$ python3 -q
>>> import numpy as np
>>> np.set_printoptions(precision=1, suppress=True, linewidth=160)
>>> def tidy(a):
...     return np.round(a, 1) + 0
... 
>>> data = np.load("m.npy")
>>> tidy(data)
array([[ 0. ,  1. , -0.1,  0.2],
       [-0.8, -0.1,  0.2,  0.6],
       [ 0.3, -0.2, -0.7,  0.7],
       [ 0.5,  0. ,  0.7,  0.5]])
>>> proj = np.triu(np.array([[-3, 0, -3, 3], [-2, -1, 3, -1], [1, -3, -1, 0], [-3, 1, -1, 1]]), 1) + np.eye(4)
>>> Y = proj @ data @ np.linalg.inv(proj)
>>> tidy(Y)
array([[ 0.6,  1.4,  1.6, -0.7],
       [-0.4, -0.6, -1.7,  2.6],
       [ 0.3, -0.2,  0.8, -0.5],
       [ 0.5,  0. ,  2.4, -1.1]])
>>> np.linalg.matrix_rank(Y)
np.int64(4)
>>> vec = np.array([2, 3, -2, 1])
>>> tidy((Y * vec).sum(axis=1))
array([ 1.3,  3.5, -1.9, -4.9])
>>> tidy(Y @ (2 * vec))
array([ 2.6,  7. , -3.9, -9.9])
>>> (Y @ vec).argmax()
np.int64(1)
>>> tidy(np.einsum("ij,j->i", Y, vec))
array([ 1.3,  3.5, -1.9, -4.9])
>>> tidy(Y @ vec)
array([ 1.3,  3.5, -1.9, -4.9])
>>> t = np.radians(60)
>>> R = np.eye(4)
>>> R[3, 3] = R[0, 0] = np.cos(t)
>>> R[3, 0], R[0, 3] = -np.sin(t), np.sin(t)
>>> tidy(R)
array([[ 0.5,  0. ,  0. ,  0.9],
       [ 0. ,  1. ,  0. ,  0. ],
       [ 0. ,  0. ,  1. ,  0. ],
       [-0.9,  0. ,  0. ,  0.5]])
>>> Y = data @ R.T
>>> tidy(np.linalg.det(R)), np.trace(R)
(np.float64(1.0), np.float64(3.0))
>>> np.allclose(np.linalg.norm(data, axis=1), np.linalg.norm(Y, axis=1))
True
>>> tidy(np.abs(Y - data).max(axis=0))
array([0.9, 0. , 0. , 0.7])
>>> tidy(np.linalg.svd(data, compute_uv=False)), tidy(np.linalg.svd(Y, compute_uv=False))
(array([1., 1., 1., 1.]), array([1., 1., 1., 1.]))
>>> tidy(Y)
array([[ 0.2,  1. , -0.1,  0.1],
       [ 0.1, -0.1,  0.2,  1. ],
       [ 0.7, -0.2, -0.7,  0.1],
       [ 0.7,  0. ,  0.7, -0.2]])
>>> np.allclose(data @ data.T, Y @ Y.T)
True
